In [1]: import numpy as np

In [2]: np.set_printoptions(precision=2, suppress=True, linewidth=100, legacy="1.25")

In [3]: J = np.load("case9.npy")

In [4]: print(J)
[[2. 0. 1. 1. 1. 0.]
 [1. 0. 1. 0. 1. 0.]
 [1. 1. 0. 1. 2. 0.]
 [1. 1. 0. 1. 1. 0.]
 [1. 0. 0. 1. 1. 0.]
 [0. 0. 0. 0. 0. 2.]]

In [5]: print((np.linalg.matrix_power((J != 0) + (J.T != 0) + np.eye(6), 6) > 0).astype(int))
[[1 1 1 1 1 0]
 [1 1 1 1 1 0]
 [1 1 1 1 1 0]
 [1 1 1 1 1 0]
 [1 1 1 1 1 0]
 [0 0 0 0 0 1]]

In [6]: print((J != 0).astype(int))
[[1 0 1 1 1 0]
 [1 0 1 0 1 0]
 [1 1 0 1 1 0]
 [1 1 0 1 1 0]
 [1 0 0 1 1 0]
 [0 0 0 0 0 1]]

In [7]: Uu, sv, Vt = np.linalg.svd(J, full_matrices=False)

In [8]: print(Uu.shape, sv.shape, Vt.shape)
(6, 6) (6,) (6, 6)

In [9]: print(np.round(Uu.T @ J @ Vt.T, 2) + 0)
[[4.48 0.   0.   0.   0.   0.  ]
 [0.   2.   0.   0.   0.   0.  ]
 [0.   0.   1.66 0.   0.   0.  ]
 [0.   0.   0.   0.91 0.   0.  ]
 [0.   0.   0.   0.   0.57 0.  ]
 [0.   0.   0.   0.   0.   0.  ]]

In [10]: print(np.round(np.sqrt((sv ** 2).sum()), 2), np.round(np.linalg.norm(J), 2))
5.29 5.29

In [11]: print(np.round(Vt @ Vt.T, 2) + 0)
[[1. 0. 0. 0. 0. 0.]
 [0. 1. 0. 0. 0. 0.]
 [0. 0. 1. 0. 0. 0.]
 [0. 0. 0. 1. 0. 0.]
 [0. 0. 0. 0. 1. 0.]
 [0. 0. 0. 0. 0. 1.]]

In [12]: print(np.allclose(Uu * sv @ Vt, J))
True

In [13]: print(np.cumsum(sv ** 2) / np.sum(sv ** 2))
[0.72 0.86 0.96 0.99 1.   1.  ]

In [14]: C = np.array([[-0.5, 1.9, 0.7, 0.2, 1.2]])

In [15]: rng = np.random.default_rng(6154)

In [16]: F = np.array([[1], [0], [1], [2], [0], [1], [3], [0], [0], [2], [2], [2], [3], [0]]) @ C + 0.3 * rng.normal(size=(14, 5))

In [17]: print(F)
[[-0.4   1.96  0.7  -0.22  1.69]
 [ 0.06 -0.48  0.43 -0.46 -0.54]
 [-0.36  1.61  0.42  0.2   0.9 ]
 [-1.26  3.36  1.46  0.9   2.34]
 [ 0.06 -0.04 -0.54 -0.28  0.3 ]
 [-0.44  1.8   1.03  0.17  1.68]
 [-1.58  6.03  2.75 -0.07  3.75]
 [ 0.03  0.34 -0.11  0.18 -0.06]
 [-0.3   0.33 -0.01  0.64 -0.57]
 [-0.32  4.03  1.25  0.19  2.17]
 [-1.67  4.04  1.37  0.23  2.18]
 [-0.77  4.05  1.78  0.24  2.12]
 [-1.44  5.7   1.98  0.79  3.39]
 [-0.34 -0.02 -0.22 -0.38  0.08]]

In [18]: d = np.linalg.norm(F[:, None] - F[None], axis=-1)

In [19]: print(d.shape)
(14, 14)

In [20]: print(np.flatnonzero(d[8] < d.mean() / 2))
[ 1  4  7  8 13]

In [21]: print(d[8])
[3.01 1.48 2.04 4.56 1.47 2.92 7.8  0.77 0.   4.79 5.03 4.97 7.06 1.28]

In [22]: print(np.linalg.matrix_rank(d ** 2))
7

In [23]: print(np.linalg.norm(F - F.mean(axis=0), axis=1))
[0.67 3.57 1.02 1.8  3.08 0.65 4.87 2.74 3.   1.93 2.21 2.08 4.2  2.97]

In [24]: mat = (rng.random((6, 6)) < 0.3) + np.eye(6)

In [25]: mat /= mat.sum(axis=1, keepdims=True)

In [26]: print(mat)
[[0.5  0.   0.   0.5  0.   0.  ]
 [0.2  0.2  0.   0.2  0.2  0.2 ]
 [0.25 0.   0.5  0.   0.25 0.  ]
 [0.   0.   0.   1.   0.   0.  ]
 [0.   0.25 0.25 0.25 0.25 0.  ]
 [0.   0.   0.25 0.25 0.   0.5 ]]

In [27]: print(mat @ np.ones(6))
[1. 1. 1. 1. 1. 1.]

In [28]: print(mat.sum(axis=1))
[1. 1. 1. 1. 1. 1.]

In [29]: p = np.eye(6)[4]

In [30]: for _ in range(6):
    ...:     p = p @ mat
    ...:     print(p.round(2))
    ...: 
[0.   0.25 0.25 0.25 0.25 0.  ]
[0.11 0.11 0.19 0.36 0.18 0.05]
[0.13 0.07 0.15 0.5  0.11 0.05]
[0.11 0.04 0.12 0.61 0.08 0.04]
[0.09 0.03 0.09 0.71 0.06 0.03]
[0.07 0.02 0.06 0.78 0.04 0.02]

In [31]: arr = np.load("mat.npy")

In [32]: print(arr)
[[ 0.  4. -5.  5.]
 [ 4.  0.  0.  0.]
 [-5.  0.  0.  0.]
 [ 5.  0.  0.  0.]]

In [33]: print(np.unique(arr.round(6), axis=0).shape)
(4, 4)

In [34]: Uu, sv, Vt = np.linalg.svd(arr)

In [35]: evecs = Vt[:(sv > 1e-8).sum()]

In [36]: x = arr[2] + -3 * arr[3] + rng.integers(2) * np.eye(4)[0]

In [37]: print(x)
[-19.   0.   0.   0.]

In [38]: print(evecs.T @ evecs)
[[ 1.    0.    0.    0.  ]
 [ 0.    0.24 -0.3   0.3 ]
 [ 0.   -0.3   0.38 -0.38]
 [ 0.    0.3  -0.38  0.38]]

In [39]: print(np.linalg.matrix_rank(np.vstack([arr, x])))
2

In [40]: print(np.allclose(evecs.T @ evecs @ x, x))
True

In [41]: evals, evecs = np.linalg.eigh(arr)

In [42]: x = np.array([2, 2, 0, 1])

In [43]: print(np.round(evecs * np.abs(evals) @ evecs.T, 2) + 0)
[[ 8.12  0.    0.    0.  ]
 [ 0.    1.97 -2.46  2.46]
 [ 0.   -2.46  3.08 -3.08]
 [ 0.    2.46 -3.08  3.08]]

In [44]: print(np.abs(arr).sum(axis=1).max(), round(float(np.abs(evals).max()), 2))
14.0 8.12

In [45]: print(np.all(np.linalg.eigvalsh(arr) > 0))
False

In [46]: print(round(float(np.linalg.eigvalsh(arr).min()), 2))
-8.12

In [47]: print(np.linalg.matrix_rank(arr, rtol=0.1))
2

In [48]: data = np.loadtxt("arr.csv", delimiter=",")

In [49]: print(data)
[[ 6.  0.  0.  0. 22.]
 [ 3.  0.  2.  1. 11.]
 [10.  0.  0.  5. 10.]
 [ 0.  5.  1.  0.  0.]
 [10.  0.  3.  9.  0.]
 [ 3.  0.  2.  0. 11.]
 [ 9.  0.  0.  6. 13.]
 [ 2.  9.  9.  7.  0.]
 [ 0.  6.  2.  0.  4.]
 [ 3.  0.  0.  0. 21.]
 [ 0.  0.  0.  0. 10.]
 [12.  2. 10. 12.  0.]
 [ 0.  6. 10.  0.  0.]
 [ 0.  0.  0.  0. 17.]
 [ 0.  7.  1.  0.  0.]
 [ 0.  6.  5.  0.  0.]]

In [50]: Xc = data - data.mean(axis=0)

In [51]: Uu, sv, Vt = np.linalg.svd(Xc, full_matrices=False)

In [52]: print(np.abs(Vt[0]).argmax())
4

In [53]: print(np.linalg.matrix_rank(Xc))
5

In [54]: print(np.abs(Vt[-1]))
[0.66 0.25 0.12 0.7  0.04]

In [55]: print(sv)
[34.25 22.38 10.48  6.06  4.24]

In [56]: print(sv ** 2 / (sv ** 2).sum())
[0.64 0.27 0.06 0.02 0.01]

In [57]: C = data[[15, 3]].astype(float)

In [58]: for _ in range(3):
    ...:     labels = np.linalg.norm(data[:, None] - C, axis=-1).argmin(axis=1)
    ...:     C = np.array([data[labels == j].mean(axis=0) for j in range(2)])
    ...: 

In [59]: print(labels)
[1 1 1 0 0 1 1 0 0 1 1 0 0 1 0 0]

In [60]: print(np.abs(C[1] - C[0]).argmax())
4

In [61]: print(C[1] - C[0])
[ 1.25 -5.12 -4.62 -2.   13.88]

In [62]: labels = rng.permutation(5)

In [63]: B = data[:, labels] * rng.choice([-1, 1], 5)

In [64]: print(B)
[[ 22.  -0.   6.  -0.  -0.]
 [ 11.  -1.   3.  -0.  -2.]
 [ 10.  -5.  10.  -0.  -0.]
 [  0.  -0.   0.  -5.  -1.]
 [  0.  -9.  10.  -0.  -3.]
 [ 11.  -0.   3.  -0.  -2.]
 [ 13.  -6.   9.  -0.  -0.]
 [  0.  -7.   2.  -9.  -9.]
 [  4.  -0.   0.  -6.  -2.]
 [ 21.  -0.   3.  -0.  -0.]
 [ 10.  -0.   0.  -0.  -0.]
 [  0. -12.  12.  -2. -10.]
 [  0.  -0.   0.  -6. -10.]
 [ 17.  -0.   0.  -0.  -0.]
 [  0.  -0.   0.  -7.  -1.]
 [  0.  -0.   0.  -6.  -5.]]

In [65]: Uu, _, Vt = np.linalg.svd(data.T @ B)

In [66]: print(labels)
[4 3 0 1 2]

In [67]: Xc = data - data.mean(axis=0)

In [68]: evecs = np.linalg.svd(Xc)[2][:3]

In [69]: B = Xc - Xc @ evecs.T @ evecs

In [70]: print(np.diag(evecs.T @ evecs))
[0.56 0.22 0.84 0.41 0.96]

In [71]: print(B.std(axis=0))
[0.71 1.31 0.59 0.88 0.29]

In [72]: print(np.round(np.cov(Xc @ evecs.T, rowvar=False), 2) + 0)
[[78.19  0.    0.  ]
 [ 0.   33.39  0.  ]
 [ 0.    0.    7.32]]

In [73]: G = np.cov(data, rowvar=False)

In [74]: print(np.argwhere(np.triu(np.abs(np.corrcoef(data.T)) > 0.8, 1)))
[[0 3]]

In [75]: print(np.median(data, axis=0))
[2.5 0.  1.5 0.  7. ]

In [76]: print(round(float(np.corrcoef(data[:, 1], data[:, 2])[0, 1]), 2))
0.55

In [77]: print(data.std(axis=0))
[4.2  3.18 3.56 3.84 7.73]

In [78]: print(np.polyfit(data[:, 1], data[:, 2], 1))
[0.62 1.24]

In [79]: print(np.linalg.eigvalsh(G)[::-1])
[78.19 33.39  7.32  2.44  1.2 ]

In [80]: print(G.shape)
(5, 5)

In [81]: feats = np.load("a.npy")

In [82]: print(feats)
[[  3  -1   0]
 [ -1  -3  -3]
 [  3  -2   2]
 [  3  -3   1]
 [ -1 -13 -12]]

In [83]: O, evecs = np.linalg.qr(feats[:, :2])[0], np.linalg.qr(feats[:, 2:])[0]

In [84]: sv = np.linalg.svd(O.T @ evecs, compute_uv=False)

In [85]: print(sv)
[0.98]

In [86]: x = np.array([2, -2, -3])

In [87]: print(np.einsum("ij,j->i", feats, x))
[ 8 13  4  9 60]

In [88]: print((feats * x).sum(axis=1))
[ 8 13  4  9 60]

In [89]: K = np.loadtxt("data.csv", delimiter=",")

In [90]: print(K)
[[-0.4   0.6  -1.2  -0.8   0.4  -0.7   1.5 ]
 [ 1.5  -0.6   0.1  -1.6   1.3   0.6  -0.7 ]
 [-1.    0.    0.4  -0.1  -1.7  -0.9   0.6 ]
 [ 0.5   0.54  0.   -0.84  0.03 -1.86  1.08]
 [ 0.4   1.2  -1.    0.    1.3   0.6   0.5 ]
 [ 0.5   0.5   0.1  -0.9   0.   -1.8   1.1 ]
 [ 1.7   1.2  -3.   -1.9   1.4   0.    0.1 ]]

In [91]: print(np.argsort(-np.linalg.norm(K, axis=0).round(6), kind="stable")[:3])
[2 5 4]

In [92]: print(np.linalg.cond(K) > 100)
True

In [93]: print(round(np.log10(np.linalg.cond(K))))
2

In [94]: print(round(float(np.linalg.norm(K, 2) / np.linalg.norm(K)), 2))
0.73

In [95]: W0 = np.load("dump.npy")

In [96]: print(W0.round(2) + 0)
[[-0.56  0.43 -0.68  0.21]
 [ 0.56 -0.43 -0.61  0.37]
 [ 0.15  0.   -0.41 -0.9 ]
 [ 0.6   0.8   0.04  0.08]]

In [97]: f = np.array([-1, 2, -2, 5])

In [98]: B = W0 + np.outer(f, np.eye(4)[3])

In [99]: print(round(float(np.linalg.det(B) / np.linalg.det(W0)), 2), round(1 + np.linalg.solve(W0, f)[3], 2))
3.72 3.72

In [100]: print(np.linalg.matrix_rank(np.linalg.inv(B) - np.linalg.inv(W0), tol=1e-8))
1

In [101]: print(B.round(2) + 0)
[[-0.56  0.43 -0.68 -0.79]
 [ 0.56 -0.43 -0.61  2.37]
 [ 0.15  0.   -0.41 -2.9 ]
 [ 0.6   0.8   0.04  5.08]]

In [102]: x = np.array([4, -4, -2, -5])

In [103]: rhs = W0 @ x

In [104]: coef, lr = np.zeros(4), 1 / np.linalg.norm(W0, 2) ** 2

In [105]: for i in range(200):
     ...:     coef -= lr * W0.T @ (W0 @ coef - rhs)
     ...:     if i % 50 == 0: print(i, round(np.linalg.norm(W0 @ coef - rhs), 2))
     ...: 
0 0.0
50 0.0
100 0.0
150 0.0

In [106]: print(coef)
[ 4. -4. -2. -5.]

In [107]: print(round(W0[:, 2] @ W0[:, 0], 2))
-0.0

In [108]: print(np.linalg.svd(W0, compute_uv=False))
[1. 1. 1. 1.]

In [109]: print(np.linalg.norm(W0, axis=0))
[1. 1. 1. 1.]

In [110]: labels = rng.permutation(4)

In [111]: print(labels)
[1 2 0 3]

In [112]: B = W0[labels][:, labels]

In [113]: print(np.round(np.trace(B), 2))
-1.31

In [114]: print(B.round(2) + 0)
[[-0.43 -0.61  0.56  0.37]
 [ 0.   -0.41  0.15 -0.9 ]
 [ 0.43 -0.68 -0.56  0.21]
 [ 0.8   0.04  0.6   0.08]]

In [115]: print(np.round(np.linalg.det(B), 2), np.round(np.linalg.det(W0[labels]), 2))
-1.0 -1.0

In [116]: print(np.allclose(B, W0))
False

In [117]: print(np.sort(np.abs(np.linalg.eigvals(B))))
[1. 1. 1. 1.]
